In [1]: import numpy as np

In [2]: np.set_printoptions(precision=2, suppress=True, linewidth=100, sign=" ")

In [3]: W0 = np.loadtxt("w.csv", delimiter=",")

In [4]: W0
Out[4]: 
array([[ 1.,  0.,  0.,  0.,  0.,  0.,  0.,  0.,  0.,  0.,  0.],
       [ 0.,  1.,  0.,  0.,  0.,  0.,  0.,  0.,  0.,  0.,  0.],
       [ 0.,  2.,  1.,  0.,  0.,  0.,  0.,  0.,  0.,  0.,  0.],
       [ 2.,  3.,  2.,  1.,  0.,  0.,  0.,  0.,  0.,  0.,  0.],
       [ 1.,  3.,  1.,  3.,  1.,  0.,  0.,  0.,  0.,  0.,  0.],
       [ 0.,  3.,  2.,  1.,  0.,  1.,  0.,  0.,  0.,  0.,  0.],
       [ 2.,  3.,  2.,  3.,  0.,  0.,  1.,  0.,  0.,  0.,  0.],
       [ 1.,  3.,  3.,  0.,  1.,  3.,  0.,  1.,  0.,  0.,  0.],
       [ 2.,  2.,  1.,  0.,  0.,  3.,  1.,  3.,  1.,  0.,  0.],
       [ 1.,  3.,  0.,  0.,  1.,  3.,  2.,  1.,  3.,  1.,  0.],
       [ 0.,  1.,  1.,  2.,  1.,  0.,  0.,  2.,  0.,  1.,  1.]])

In [5]: # triangular, det is the product of the diagonal

In [6]: U, sv, Vt = np.linalg.svd(W0)

In [7]: np.argmax(sv[:-1] / (sv[1:] + 1e-6)) + 1
Out[7]: np.int64(10)

In [8]: sv.round(2) + 0
Out[8]: array([ 11.35,   5.78,   3.46,   3.1 ,   2.55,   1.4 ,   1.15,   1.05,   0.33,   0.2 ,   0.  ])

In [9]: other = U[:, :10] @ np.diag(sv[:10]) @ Vt[:10]

In [10]: round(float(np.linalg.norm(W0 - other, 2)), 2), round(float(sv[10]), 2)
Out[10]: (0.0, 0.0)

In [11]: other.round(2) + 0
Out[11]: 
array([[ 1.,  0.,  0.,  0.,  0.,  0.,  0.,  0.,  0.,  0.,  0.],
       [ 0.,  1.,  0.,  0.,  0.,  0.,  0.,  0.,  0.,  0.,  0.],
       [ 0.,  2.,  1.,  0.,  0.,  0.,  0.,  0.,  0.,  0.,  0.],
       [ 2.,  3.,  2.,  1.,  0.,  0.,  0.,  0.,  0.,  0.,  0.],
       [ 1.,  3.,  1.,  3.,  1.,  0.,  0.,  0.,  0.,  0.,  0.],
       [ 0.,  3.,  2.,  1.,  0.,  1.,  0.,  0.,  0.,  0.,  0.],
       [ 2.,  3.,  2.,  3.,  0.,  0.,  1.,  0.,  0.,  0.,  0.],
       [ 1.,  3.,  3.,  0.,  1.,  3.,  0.,  1.,  0.,  0.,  0.],
       [ 2.,  2.,  1.,  0.,  0.,  3.,  1.,  3.,  1.,  0.,  0.],
       [ 1.,  3.,  0.,  0.,  1.,  3.,  2.,  1.,  3.,  1.,  0.],
       [ 0.,  1.,  1.,  2.,  1.,  0.,  0.,  2.,  0.,  1.,  1.]])

In [12]: rng = np.random.default_rng(71526)

In [13]: labels = rng.permutation(11)

In [14]: labels
Out[14]: array([  9,   3,   6,   5,   1,   0,   8,   2,  10,   4,   7])

In [15]: other = W0[labels][:, labels]

In [16]: np.trace(other)
Out[16]: np.float64(11.0)

In [17]: other
Out[17]: 
array([[ 1.,  0.,  2.,  3.,  3.,  1.,  3.,  0.,  0.,  1.,  1.],
       [ 0.,  1.,  0.,  0.,  3.,  2.,  0.,  2.,  0.,  0.,  0.],
       [ 0.,  3.,  1.,  0.,  3.,  2.,  0.,  2.,  0.,  0.,  0.],
       [ 0.,  1.,  0.,  1.,  3.,  0.,  0.,  2.,  0.,  0.,  0.],
       [ 0.,  0.,  0.,  0.,  1.,  0.,  0.,  0.,  0.,  0.,  0.],
       [ 0.,  0.,  0.,  0.,  0.,  1.,  0.,  0.,  0.,  0.,  0.],
       [ 0.,  0.,  1.,  3.,  2.,  2.,  1.,  1.,  0.,  0.,  3.],
       [ 0.,  0.,  0.,  0.,  2.,  0.,  0.,  1.,  0.,  0.,  0.],
       [ 1.,  2.,  0.,  0.,  1.,  0.,  0.,  1.,  1.,  1.,  2.],
       [ 0.,  3.,  0.,  0.,  3.,  1.,  0.,  1.,  0.,  1.,  0.],
       [ 0.,  0.,  0.,  3.,  3.,  1.,  0.,  3.,  0.,  1.,  1.]])

In [18]: np.allclose(other, W0)
Out[18]: False

In [19]: U, sv, Vt = np.linalg.svd(other, full_matrices=False)

In [20]: np.abs(Vt[0])
Out[20]: array([ 0.05,  0.28,  0.14,  0.34,  0.69,  0.3 ,  0.14,  0.39,  0.02,  0.12,  0.21])

In [21]: sv.round(2) + 0
Out[21]: array([ 11.35,   5.78,   3.46,   3.1 ,   2.55,   1.4 ,   1.15,   1.05,   0.33,   0.2 ,   0.  ])

In [22]: np.round(sv / sv[0], 2) + 0
Out[22]: array([ 1.  ,  0.51,  0.31,  0.27,  0.22,  0.12,  0.1 ,  0.09,  0.03,  0.02,  0.  ])

In [23]: np.round(U.T @ U, 2) + 0
Out[23]: 
array([[ 1.,  0.,  0.,  0.,  0.,  0.,  0.,  0.,  0.,  0.,  0.],
       [ 0.,  1.,  0.,  0.,  0.,  0.,  0.,  0.,  0.,  0.,  0.],
       [ 0.,  0.,  1.,  0.,  0.,  0.,  0.,  0.,  0.,  0.,  0.],
       [ 0.,  0.,  0.,  1.,  0.,  0.,  0.,  0.,  0.,  0.,  0.],
       [ 0.,  0.,  0.,  0.,  1.,  0.,  0.,  0.,  0.,  0.,  0.],
       [ 0.,  0.,  0.,  0.,  0.,  1.,  0.,  0.,  0.,  0.,  0.],
       [ 0.,  0.,  0.,  0.,  0.,  0.,  1.,  0.,  0.,  0.,  0.],
       [ 0.,  0.,  0.,  0.,  0.,  0.,  0.,  1.,  0.,  0.,  0.],
       [ 0.,  0.,  0.,  0.,  0.,  0.,  0.,  0.,  1.,  0.,  0.],
       [ 0.,  0.,  0.,  0.,  0.,  0.,  0.,  0.,  0.,  1.,  0.],
       [ 0.,  0.,  0.,  0.,  0.,  0.,  0.,  0.,  0.,  0.,  1.]])

In [24]: np.round(Vt @ Vt.T, 2) + 0
Out[24]: 
array([[ 1.,  0.,  0.,  0.,  0.,  0.,  0.,  0.,  0.,  0.,  0.],
       [ 0.,  1.,  0.,  0.,  0.,  0.,  0.,  0.,  0.,  0.,  0.],
       [ 0.,  0.,  1.,  0.,  0.,  0.,  0.,  0.,  0.,  0.,  0.],
       [ 0.,  0.,  0.,  1.,  0.,  0.,  0.,  0.,  0.,  0.,  0.],
       [ 0.,  0.,  0.,  0.,  1.,  0.,  0.,  0.,  0.,  0.,  0.],
       [ 0.,  0.,  0.,  0.,  0.,  1.,  0.,  0.,  0.,  0.,  0.],
       [ 0.,  0.,  0.,  0.,  0.,  0.,  1.,  0.,  0.,  0.,  0.],
       [ 0.,  0.,  0.,  0.,  0.,  0.,  0.,  1.,  0.,  0.,  0.],
       [ 0.,  0.,  0.,  0.,  0.,  0.,  0.,  0.,  1.,  0.,  0.],
       [ 0.,  0.,  0.,  0.,  0.,  0.,  0.,  0.,  0.,  1.,  0.],
       [ 0.,  0.,  0.,  0.,  0.,  0.,  0.,  0.,  0.,  0.,  1.]])

In [25]: np.allclose(U * sv @ Vt, other)
Out[25]: True

In [26]: U.shape, sv.shape, Vt.shape
Out[26]: ((11, 11), (11,), (11, 11))

In [27]: np.abs(U[:, 0]).round(6).argmax()
Out[27]: np.int64(10)

In [28]: (sv > 1e-8).sum()
Out[28]: np.int64(11)

In [29]: round(np.sqrt((sv ** 2).sum()), 2), round(np.linalg.norm(other), 2)
Out[29]: (np.float64(13.96), np.float64(13.96))

In [30]: np.linalg.matrix_rank(W0, rtol=0.1)
Out[30]: np.int64(7)

In [31]: W0 @ W0
Out[31]: 
array([[  1.,   0.,   0.,   0.,   0.,   0.,   0.,   0.,   0.,   0.,   0.],
       [  0.,   1.,   0.,   0.,   0.,   0.,   0.,   0.,   0.,   0.,   0.],
       [  0.,   4.,   1.,   0.,   0.,   0.,   0.,   0.,   0.,   0.,   0.],
       [  4.,  10.,   4.,   1.,   0.,   0.,   0.,   0.,   0.,   0.,   0.],
       [  8.,  17.,   8.,   6.,   1.,   0.,   0.,   0.,   0.,   0.,   0.],
       [  2.,  13.,   6.,   2.,   0.,   1.,   0.,   0.,   0.,   0.,   0.],
       [ 10.,  19.,  10.,   6.,   0.,   0.,   1.,   0.,   0.,   0.,   0.],
       [  3.,  24.,  13.,   6.,   2.,   6.,   0.,   1.,   0.,   0.,   0.],
       [  9.,  27.,  19.,   6.,   3.,  15.,   2.,   6.,   1.,   0.,   0.],
       [ 14.,  33.,  17.,  12.,   3.,  18.,   7.,  11.,   6.,   1.,   0.],
       [  8.,  22.,  13.,   7.,   5.,   9.,   2.,   5.,   3.,   2.,   1.]])

In [32]: feats = np.load("sample15.npy")

In [33]: feats
Out[33]: 
array([[ 0,  0,  1,  1,  0],
       [ 0,  0,  1,  1,  0],
       [ 1,  1,  0,  0,  1],
       [ 1,  1,  0,  0,  1],
       [ 0,  0,  1,  1,  0]])

In [34]: # looks like rank 2

In [35]: w, vecs = np.linalg.eigh(feats)

In [36]: x0 = np.array([5, 5, 3, 4, 1])

In [37]: (np.sign(vecs[:, -1].round(6)) == np.sign(vecs[0, -1].round(6))).astype(int)
Out[37]: array([ 1,  1,  1,  1,  1])

In [38]: np.round(np.linalg.eigvalsh(feats[1:, 1:]), 2) + 0
Out[38]: array([-2.,  0.,  0.,  2.])

In [39]: np.abs(feats).sum(axis=1).max(), np.round(np.abs(w).max(), 2)
Out[39]: (np.int64(3), np.float64(2.45))

In [40]: round(float(x0 @ feats @ x0 / (x0 @ x0)), 2), round(w[0], 2), np.round(w[-1], 2)
Out[40]: (2.03, np.float64(-2.45), np.float64(2.45))

In [41]: np.round(vecs * np.abs(w) @ vecs.T, 2) + 0
Out[41]: 
array([[ 0.82,  0.82,  0.  ,  0.  ,  0.82],
       [ 0.82,  0.82,  0.  ,  0.  ,  0.82],
       [ 0.  ,  0.  ,  1.22,  1.22,  0.  ],
       [ 0.  ,  0.  ,  1.22,  1.22,  0.  ],
       [ 0.82,  0.82,  0.  ,  0.  ,  0.82]])

In [42]: U, sv, Vt = np.linalg.svd(feats)

In [43]: vecs = Vt[:(sv > 1e-8).sum()]

In [44]: x0 = feats[4] + -1 * feats[2] + rng.integers(2) * np.eye(5)[1]

In [45]: x0
Out[45]: array([-1.,  0.,  1.,  1., -1.])

In [46]: np.allclose(vecs.T @ vecs @ x0, x0)
Out[46]: False

In [47]: np.diag(vecs.T @ vecs)
Out[47]: array([ 0.33,  0.33,  0.5 ,  0.5 ,  0.33])

In [48]: other = np.array([[3, 1, 2, 4, 0],
    ...:     [4, 5, 3, 3, 4],
    ...:     [2, 0, 4, 3, 5],
    ...:     [2, 3, 5, 5, 4],
    ...:     [0, 3, 1, 3, 3]])

In [49]: F = np.triu(other, 1)

In [50]: F
Out[50]: 
array([[ 0,  1,  2,  4,  0],
       [ 0,  0,  3,  3,  4],
       [ 0,  0,  0,  3,  5],
       [ 0,  0,  0,  0,  4],
       [ 0,  0,  0,  0,  0]])

In [51]: np.abs(np.diag(np.linalg.qr(F)[1])) > 1e-9
Out[51]: array([False, False, False, False, False])

In [52]: U, sv, Vt = np.linalg.svd(F)

In [53]: vecs = Vt[:(sv > 1e-8).sum()]

In [54]: x0 = F[1] + 4 * F[4] + rng.integers(2) * np.eye(5)[4]

In [55]: x0
Out[55]: array([ 0.,  0.,  3.,  3.,  5.])

In [56]: np.allclose(vecs.T @ vecs @ x0, x0)
Out[56]: True

In [57]: np.round(vecs.T @ vecs, 2) + 0
Out[57]: 
array([[ 0.,  0.,  0.,  0.,  0.],
       [ 0.,  1.,  0.,  0.,  0.],
       [ 0.,  0.,  1.,  0.,  0.],
       [ 0.,  0.,  0.,  1.,  0.],
       [ 0.,  0.,  0.,  0.,  1.]])

In [58]: [round(float(x), 2) for x in np.linalg.svd(F, compute_uv=False)[:3]]
Out[58]: [8.98, 4.56, 1.83]

In [59]: np.linalg.cond(F) > 100
Out[59]: np.True_

In [60]: np.linalg.matrix_rank(F, rtol=0.1)
Out[60]: np.int64(3)

In [61]: U, sv, Vt = np.linalg.svd(F)

In [62]: sv
Out[62]: array([ 8.98,  4.56,  1.83,  0.48,  0.  ])

In [63]: other = U[:, :4] @ np.diag(sv[:4]) @ Vt[:4]

In [64]: other.round(2) + 0
Out[64]: 
array([[ 0.,  1.,  2.,  4.,  0.],
       [ 0.,  0.,  3.,  3.,  4.],
       [ 0.,  0.,  0.,  3.,  5.],
       [ 0.,  0.,  0.,  0.,  4.],
       [ 0.,  0.,  0.,  0.,  0.]])

In [65]: np.round(np.linalg.norm(F - other, 2), 2), sv[4]
Out[65]: (np.float64(0.0), np.float64(0.0))

In [66]: np.linalg.matrix_rank(F, rtol=0.05)
Out[66]: np.int64(4)

In [67]: np.round(np.abs(F - other).max(), 2)
Out[67]: np.float64(0.0)

In [68]: np.linalg.matrix_rank(other)
Out[68]: np.int64(4)

In [69]: mat = np.loadtxt("case2.csv", delimiter=",")

In [70]: mat
Out[70]: 
array([[-0.65, -0.02, -0.73, -0.2 ],
       [-0.6 , -0.36,  0.63, -0.34],
       [ 0.4 , -0.83, -0.26, -0.29],
       [-0.25, -0.42, -0.01,  0.87]])

In [71]: np.round(mat[:, 2] @ mat[:, 1], 2)
Out[71]: np.float64(-0.0)

In [72]: np.round(mat @ mat.T, 2) + 0
Out[72]: 
array([[ 1.,  0.,  0.,  0.],
       [ 0.,  1.,  0.,  0.],
       [ 0.,  0.,  1.,  0.],
       [ 0.,  0.,  0.,  1.]])

In [73]: np.round(mat.T @ mat, 2) + 0
Out[73]: 
array([[ 1.,  0.,  0.,  0.],
       [ 0.,  1.,  0.,  0.],
       [ 0.,  0.,  1.,  0.],
       [ 0.,  0.,  0.,  1.]])

In [74]: def softmax(z):
    ...:     e = np.exp(z - z.max(axis=-1, keepdims=True))
    ...:     return e / e.sum(axis=-1, keepdims=True)
    ...: 

In [75]: softmax(mat[0])
Out[75]: array([ 0.19,  0.35,  0.17,  0.29])

In [76]: np.round(softmax(10 * mat[0]), 2) + 0
Out[76]: array([ 0.  ,  0.86,  0.  ,  0.14])

In [77]: att = mat @ mat.T / np.sqrt(4)

In [78]: softmax(att).round(6).argmax(axis=1)
Out[78]: array([ 0,  1,  2,  3])

In [79]: softmax(att + np.triu(np.full(att.shape, -np.inf), 1))
Out[79]: 
array([[ 1.  ,  0.  ,  0.  ,  0.  ],
       [ 0.38,  0.62,  0.  ,  0.  ],
       [ 0.27,  0.27,  0.45,  0.  ],
       [ 0.22,  0.22,  0.22,  0.35]])
